% ipython --no-banner

In [1]: import numpy as np

In [2]: np.set_printoptions(precision=2, suppress=True, linewidth=160, sign=" ")

In [3]: tidy = lambda a: np.round(a, 2) + 0

In [4]: J = np.load("arr.npy")

In [5]: J
Out[5]: 
array([[ 0,  1,  1,  2,  1, -2],
       [ 0, -1,  2,  2, -2,  0],
       [ 0,  0,  0,  1,  1,  0],
       [ 0,  0,  0,  2,  0,  2],
       [ 0,  0,  0,  0,  2,  0],
       [ 0,  0,  0,  0,  0, -1]])

In [6]: out = J / np.sqrt((J ** 2).mean(axis=1, keepdims=True))

In [7]: tidy(J - J.mean(axis=1, keepdims=True))
Out[7]: 
array([[-0.5 ,  0.5 ,  0.5 ,  1.5 ,  0.5 , -2.5 ],
       [-0.17, -1.17,  1.83,  1.83, -2.17, -0.17],
       [-0.33, -0.33, -0.33,  0.67,  0.67, -0.33],
       [-0.67, -0.67, -0.67,  1.33, -0.67,  1.33],
       [-0.33, -0.33, -0.33, -0.33,  1.67, -0.33],
       [ 0.17,  0.17,  0.17,  0.17,  0.17, -0.83]])

In [8]: tidy(np.linalg.det(J))
Out[8]: np.float64(0.0)

In [9]: (J + J.T) / 2
Out[9]: 
array([[ 0. ,  0.5,  0.5,  1. ,  0.5, -1. ],
       [ 0.5, -1. ,  1. ,  1. , -1. ,  0. ],
       [ 0.5,  1. ,  0. ,  0.5,  0.5,  0. ],
       [ 1. ,  1. ,  0.5,  2. ,  0. ,  1. ],
       [ 0.5, -1. ,  0.5,  0. ,  2. ,  0. ],
       [-1. ,  0. ,  0. ,  1. ,  0. , -1. ]])

In [10]: tidy(np.abs(np.linalg.eigvals(J)).max())
Out[10]: np.float64(2.0)

In [11]: rng = np.random.default_rng(85)

In [12]: out = J + rng.integers(-2, 3, (6, 5)) @ rng.integers(-2, 3, (5, 6))

In [13]: out
Out[13]: 
array([[ 1,  0,  9,  3,  3, -4],
       [ 1, -2, -1, -5, -5, -1],
       [-5, -1, -6, -1,  1, -3],
       [-3,  3, -1,  2, -1,  0],
       [ 0, 10, -6,  0,  0,  2],
       [ 6,  4,  1, -1, -1,  3]])

In [14]: np.abs(out - J).sum(axis=1)
Out[14]: array([ 15,  16,  17,  10,  20,  17])

In [15]: tidy(np.linalg.svd(out - J, compute_uv=False))
Out[15]: array([ 14.79,  12.  ,   8.33,   5.  ,   1.28,   0.  ])

In [16]: M = np.load("m.npy")

In [17]: M
Out[17]: 
array([[ 0.46, -0.42,  0.29, -0.21, -0.04, -0.53,  0.6 ,  0.48,  0.46, -0.58,  0.06, -0.5 ],
       [ 0.49,  0.42,  0.56,  0.91, -0.35,  0.26,  0.95,  0.38, -0.27, -1.33, -0.25,  0.46],
       [ 0.58,  0.33,  0.5 ,  0.58, -0.34, -0.37,  0.61,  0.13, -0.28, -0.91, -0.33,  0.56],
       [ 0.68,  0.19,  0.92,  0.07,  0.26, -0.51,  1.24,  0.06,  0.19, -1.04, -0.04,  0.66],
       [ 0.43, -0.68, -0.1 , -0.42, -0.23, -0.63,  0.22,  0.49,  0.52, -0.22,  0.16, -0.8 ],
       [ 0.65,  0.89,  0.55,  1.05, -0.37,  0.31,  0.69, -0.23, -0.72, -1.03, -0.55,  1.47],
       [-0.56, -0.88, -0.58, -1.39,  0.75, -0.28, -0.83, -0.05,  0.75,  1.53,  0.62, -0.73]])

In [18]: tidy(M.mean(axis=0))
Out[18]: array([ 0.39, -0.02,  0.31,  0.08, -0.05, -0.25,  0.5 ,  0.18,  0.09, -0.51, -0.05,  0.16])

In [19]: tidy(np.linalg.svd(M, compute_uv=False))
Out[19]: array([ 5.  ,  2.5 ,  1.25,  0.62,  0.31,  0.16,  0.07])

In [20]: np.linalg.matrix_rank(M)
Out[20]: np.int64(7)

In [21]: np.unravel_index(np.abs(M).argmax(), M.shape)
Out[21]: (np.int64(6), np.int64(9))

In [22]: def softmax(z):
    ...:     e = np.exp(z - z.max(axis=-1, keepdims=True))
    ...:     return e / e.sum(axis=-1, keepdims=True)
    ...: 

In [23]: tidy(softmax(M[4]))
Out[23]: array([ 0.13,  0.04,  0.08,  0.06,  0.07,  0.04,  0.1 ,  0.14,  0.14,  0.07,  0.1 ,  0.04])

In [24]: tidy(softmax(M[4] + -3))
Out[24]: array([ 0.13,  0.04,  0.08,  0.06,  0.07,  0.04,  0.1 ,  0.14,  0.14,  0.07,  0.1 ,  0.04])

In [25]: S = M @ M.T / np.sqrt(12)

In [26]: tidy(softmax(S + np.triu(np.full(S.shape, -np.inf), 1)))
Out[26]: 
array([[ 1.  ,  0.  ,  0.  ,  0.  ,  0.  ,  0.  ,  0.  ],
       [ 0.25,  0.75,  0.  ,  0.  ,  0.  ,  0.  ,  0.  ],
       [ 0.2 ,  0.43,  0.37,  0.  ,  0.  ,  0.  ,  0.  ],
       [ 0.16,  0.26,  0.22,  0.36,  0.  ,  0.  ,  0.  ],
       [ 0.26,  0.13,  0.14,  0.16,  0.31,  0.  ,  0.  ],
       [ 0.04,  0.21,  0.16,  0.14,  0.03,  0.42,  0.  ],
       [ 0.06,  0.01,  0.02,  0.02,  0.1 ,  0.01,  0.78]])

In [27]: softmax(S).round(6).argmax(axis=1)
Out[27]: array([ 0,  5,  5,  3,  4,  5,  6])

In [28]: A = np.loadtxt("test5.csv", delimiter=",")

In [29]: tidy(A)
Out[29]: 
array([[ 1.  ,  0.  ,  0.  ,  0.  ,  0.  ,  0.  ,  0.  ,  0.  ,  0.  ,  0.  ,  0.  ],
       [ 0.  ,  1.  ,  0.  ,  0.  ,  0.  ,  0.  ,  0.  ,  0.  ,  0.  ,  0.  ,  0.  ],
       [ 0.  ,  0.  ,  1.  ,  0.  ,  0.  ,  0.  ,  0.  ,  0.  ,  0.  ,  0.  ,  0.  ],
       [ 0.  ,  0.  ,  0.  ,  0.97,  0.  ,  0.  ,  0.  ,  0.26,  0.  ,  0.  ,  0.  ],
       [ 0.  ,  0.  ,  0.  ,  0.  ,  1.  ,  0.  ,  0.  ,  0.  ,  0.  ,  0.  ,  0.  ],
       [ 0.  ,  0.  ,  0.  ,  0.  ,  0.  ,  1.  ,  0.  ,  0.  ,  0.  ,  0.  ,  0.  ],
       [ 0.  ,  0.  ,  0.  ,  0.  ,  0.  ,  0.  ,  1.  ,  0.  ,  0.  ,  0.  ,  0.  ],
       [ 0.  ,  0.  ,  0.  , -0.26,  0.  ,  0.  ,  0.  ,  0.97,  0.  ,  0.  ,  0.  ],
       [ 0.  ,  0.  ,  0.  ,  0.  ,  0.  ,  0.  ,  0.  ,  0.  ,  1.  ,  0.  ,  0.  ],
       [ 0.  ,  0.  ,  0.  ,  0.  ,  0.  ,  0.  ,  0.  ,  0.  ,  0.  ,  1.  ,  0.  ],
       [ 0.  ,  0.  ,  0.  ,  0.  ,  0.  ,  0.  ,  0.  ,  0.  ,  0.  ,  0.  ,  1.  ]])

In [30]: # 10 groups of indices that never mix

In [31]: vec = np.array([-1, -2, 1, -1, -1, -2, 1, -1, -2, 2, -2])

In [32]: [p for p in range(1, 25) if np.allclose(np.linalg.matrix_power(A, p), np.eye(11))]
Out[32]: [24]

In [33]: 11 - np.linalg.matrix_rank(A - np.eye(11), tol=1e-8)
Out[33]: np.int64(9)

In [34]: tidy(A.T @ (A @ vec))
Out[34]: array([-1., -2.,  1., -1., -1., -2.,  1., -1., -2.,  2., -2.])

In [35]: tidy(np.abs(np.linalg.eigvals(A)))
Out[35]: array([ 1.,  1.,  1.,  1.,  1.,  1.,  1.,  1.,  1.,  1.,  1.])

In [36]: tidy(np.linalg.norm(vec)), tidy(np.linalg.norm(A @ vec))
Out[36]: (np.float64(5.1), np.float64(5.1))

In [37]: tidy(np.linalg.inv(A))
Out[37]: 
array([[ 1.  ,  0.  ,  0.  ,  0.  ,  0.  ,  0.  ,  0.  ,  0.  ,  0.  ,  0.  ,  0.  ],
       [ 0.  ,  1.  ,  0.  ,  0.  ,  0.  ,  0.  ,  0.  ,  0.  ,  0.  ,  0.  ,  0.  ],
       [ 0.  ,  0.  ,  1.  ,  0.  ,  0.  ,  0.  ,  0.  ,  0.  ,  0.  ,  0.  ,  0.  ],
       [ 0.  ,  0.  ,  0.  ,  0.97,  0.  ,  0.  ,  0.  , -0.26,  0.  ,  0.  ,  0.  ],
       [ 0.  ,  0.  ,  0.  ,  0.  ,  1.  ,  0.  ,  0.  ,  0.  ,  0.  ,  0.  ,  0.  ],
       [ 0.  ,  0.  ,  0.  ,  0.  ,  0.  ,  1.  ,  0.  ,  0.  ,  0.  ,  0.  ,  0.  ],
       [ 0.  ,  0.  ,  0.  ,  0.  ,  0.  ,  0.  ,  1.  ,  0.  ,  0.  ,  0.  ,  0.  ],
       [ 0.  ,  0.  ,  0.  ,  0.26,  0.  ,  0.  ,  0.  ,  0.97,  0.  ,  0.  ,  0.  ],
       [ 0.  ,  0.  ,  0.  ,  0.  ,  0.  ,  0.  ,  0.  ,  0.  ,  1.  ,  0.  ,  0.  ],
       [ 0.  ,  0.  ,  0.  ,  0.  ,  0.  ,  0.  ,  0.  ,  0.  ,  0.  ,  1.  ,  0.  ],
       [ 0.  ,  0.  ,  0.  ,  0.  ,  0.  ,  0.  ,  0.  ,  0.  ,  0.  ,  0.  ,  1.  ]])

In [38]: tidy(np.sort(np.abs(np.degrees(np.angle(np.linalg.eigvals(A))))))
Out[38]: array([  0.,   0.,   0.,   0.,   0.,   0.,   0.,   0.,   0.,  15.,  15.])

In [39]: vec = np.array([-1, 1, 2, 1, -3, 1, 0, -3, -1, -1, 0])

In [40]: y = A @ vec

In [41]: tidy(y)
Out[41]: array([-1.  ,  1.  ,  2.  ,  0.19, -3.  ,  1.  ,  0.  , -3.16, -1.  , -1.  ,  0.  ])

In [42]: tidy(np.linalg.solve(A, A[:, 10]))
Out[42]: array([ 0.,  0.,  0.,  0.,  0.,  0.,  0.,  0.,  0.,  0.,  1.])

In [43]: out = A / np.linalg.norm(A, axis=1, keepdims=True)

In [44]: C2 = out @ out.T

In [45]: np.argwhere(np.triu(np.abs(C2) > 0.95, 1))
Out[45]: array([], shape=(0, 2), dtype=int64)

In [46]: blk = np.stack([A, -1 * A, A[::-1]])

In [47]: np.linalg.matrix_rank(blk.reshape(3, -1))
Out[47]: np.int64(2)

In [48]: (blk @ A.T).shape
Out[48]: (3, 11, 11)

In [49]: tidy(blk.sum(axis=0))
Out[49]: 
array([[ 0.  ,  0.  ,  0.  ,  0.  ,  0.  ,  0.  ,  0.  ,  0.  ,  0.  ,  0.  ,  1.  ],
       [ 0.  ,  0.  ,  0.  ,  0.  ,  0.  ,  0.  ,  0.  ,  0.  ,  0.  ,  1.  ,  0.  ],
       [ 0.  ,  0.  ,  0.  ,  0.  ,  0.  ,  0.  ,  0.  ,  0.  ,  1.  ,  0.  ,  0.  ],
       [ 0.  ,  0.  ,  0.  , -0.26,  0.  ,  0.  ,  0.  ,  0.97,  0.  ,  0.  ,  0.  ],
       [ 0.  ,  0.  ,  0.  ,  0.  ,  0.  ,  0.  ,  1.  ,  0.  ,  0.  ,  0.  ,  0.  ],
       [ 0.  ,  0.  ,  0.  ,  0.  ,  0.  ,  1.  ,  0.  ,  0.  ,  0.  ,  0.  ,  0.  ],
       [ 0.  ,  0.  ,  0.  ,  0.  ,  1.  ,  0.  ,  0.  ,  0.  ,  0.  ,  0.  ,  0.  ],
       [ 0.  ,  0.  ,  0.  ,  0.97,  0.  ,  0.  ,  0.  ,  0.26,  0.  ,  0.  ,  0.  ],
       [ 0.  ,  0.  ,  1.  ,  0.  ,  0.  ,  0.  ,  0.  ,  0.  ,  0.  ,  0.  ,  0.  ],
       [ 0.  ,  1.  ,  0.  ,  0.  ,  0.  ,  0.  ,  0.  ,  0.  ,  0.  ,  0.  ,  0.  ],
       [ 1.  ,  0.  ,  0.  ,  0.  ,  0.  ,  0.  ,  0.  ,  0.  ,  0.  ,  0.  ,  0.  ]])

In [50]: f = np.array([1, 1, 3, 0, 0, -1, -2, -1, 0, -3, -1])

In [51]: out = A + np.outer(f, np.eye(11)[2])

In [52]: tidy(np.linalg.det(out) / np.linalg.det(A)), tidy(1 + np.linalg.solve(A, f)[2])
Out[52]: (np.float64(4.0), np.float64(4.0))

In [53]: E = np.loadtxt("x.csv", delimiter=",")

In [54]: E
Out[54]: 
array([[ 2., -2.,  1.,  0.,  2.,  0.,  3., -2.,  3.,  2., -2.],
       [ 1.,  0., -2.,  3.,  0., -2., -2.,  3., -2.,  0.,  3.],
       [-2., -2., -2., -1.,  1.,  3.,  1.,  1., -2.,  2.,  3.],
       [ 0.,  0.,  0., -1.,  2., -2., -1.,  1., -1.,  2., -2.],
       [ 0.,  0.,  0.,  2., -1., -1.,  0.,  2.,  2.,  2., -2.],
       [ 0.,  0.,  0.,  0., -2.,  1., -2., -2.,  1.,  0., -1.],
       [ 0.,  0.,  0.,  2., -2.,  2.,  2., -2.,  0.,  0., -1.],
       [ 0.,  0.,  0.,  1.,  0., -2.,  1., -1.,  0., -1.,  1.],
       [ 0.,  0.,  0., -1., -1., -2., -2.,  1.,  1., -2., -1.],
       [ 0.,  0.,  0.,  2., -2.,  0.,  1.,  1.,  2., -1.,  1.],
       [ 0.,  0.,  0.,  1., -1.,  1.,  2.,  0.,  0.,  2., -2.]])

In [55]: U, sigma, VT = np.linalg.svd(E)

In [56]: tidy(sigma)
Out[56]: array([ 9.05,  7.52,  6.53,  6.1 ,  4.64,  3.39,  2.79,  1.74,  1.29,  0.5 ,  0.04])

In [57]: out = U[:, :10] @ np.diag(sigma[:10]) @ VT[:10]

In [58]: tidy(np.abs(E - out).max())
Out[58]: np.float64(0.02)

In [59]: round(np.log10(np.linalg.cond(E)))
Out[59]: 2

In [60]: np.linalg.cond(E) > 100
Out[60]: np.True_

In [61]: np.linalg.matrix_rank(E, rtol=0.1)
Out[61]: np.int64(9)

In [62]: [round(float(x), 2) for x in np.linalg.svd(E, compute_uv=False)[:3]]
Out[62]: [9.05, 7.52, 6.53]

In [63]: np.linalg.norm(E, axis=1).argmax()
Out[63]: np.int64(1)

In [64]: E[9] @ E[0]
Out[64]: np.float64(-1.0)

In [65]: tidy(np.linalg.norm(E, 1)), tidy(np.linalg.norm(E, np.inf))
Out[65]: (np.float64(19.0), np.float64(20.0))

In [66]: tidy(np.linalg.norm(E[9], 1)), tidy(np.linalg.norm(E[9], np.inf))
Out[66]: (np.float64(10.0), np.float64(2.0))

In [67]: tidy(np.linalg.norm(E, axis=0))
Out[67]: array([ 3.  ,  2.83,  3.  ,  5.1 ,  4.9 ,  5.66,  5.74,  5.48,  5.29,  5.1 ,  6.24])

In [68]: out = np.array([[0, 0],
    ...:     [-2, 1],
    ...:     [0, 2],
    ...:     [-2, -2],
    ...:     [0, -2],
    ...:     [0, 1],
    ...:     [2, 0],
    ...:     [1, -1],
    ...:     [0, -2],
    ...:     [-2, 2],
    ...:     [-1, 0]])

In [69]: np.linalg.matrix_rank(np.vstack([E, out.T]))
Out[69]: np.int64(11)

In [70]: np.einsum("ij->j", E)
Out[70]: array([ 1., -4., -3.,  8., -4., -2.,  3.,  2.,  4.,  6., -3.])

In [71]: np.einsum("ik,kj->ji", E, out)
Out[71]: 
array([[  6., -10.,   2.,  -1.,  -4.,  -5.,  -1.,   0.,   4.,   0.,   0.],
       [ -4., -11.,   4.,   1.,  -5.,   5.,   4.,  -5.,  -5.,  -7.,   5.]])

In [72]: out.T @ E.T
Out[72]: 
array([[  6., -10.,   2.,  -1.,  -4.,  -5.,  -1.,   0.,   4.,   0.,   0.],
       [ -4., -11.,   4.,   1.,  -5.,   5.,   4.,  -5.,  -5.,  -7.,   5.]])

In [73]: W1 = np.array([[-1, -1, 3, -3, 2],
    ...:     [3, -1, -3, 2, 1],
    ...:     [2, 2, -3, -1, -3],
    ...:     [0, -1, 0, 1, -2],
    ...:     [3, 2, -2, 2, 0],
    ...:     [-1, 3, 0, -3, 0],
    ...:     [2, 3, 3, 3, 0],
    ...:     [-3, 1, 0, -2, 3],
    ...:     [-1, -2, -2, -2, 3],
    ...:     [2, 0, -2, 1, -3],
    ...:     [-3, 0, -1, 3, 1],
    ...:     [1, 1, -3, 3, -3]])

In [74]: b = np.array([2, 0, 0, 0, 0])

In [75]: act = np.maximum(M @ W1 + b, 0)

In [76]: np.linalg.matrix_rank(act)
Out[76]: np.int64(5)

In [77]: tidy((act > 0).mean(axis=0))
Out[77]: array([ 0.57,  0.57,  0.86,  0.57,  0.71])

In [78]: Z = np.array([[3, 7], [1, 4], [6, 6], [8, 1], [4, 6]])

In [79]: W1 @ Z
Out[79]: 
array([[ -2,  16],
       [ 10,   7],
       [-30, -15],
       [ -1, -15],
       [ 15,  19],
       [-24,   2],
       [ 51,  47],
       [-12,  -1],
       [-21, -11],
       [-10, -15],
       [ 13, -18],
       [ -2, -22]])

In [80]: (act @ Z).round(6).argmax(axis=1)
Out[80]: array([ 1,  1,  1,  1,  1,  1,  1])
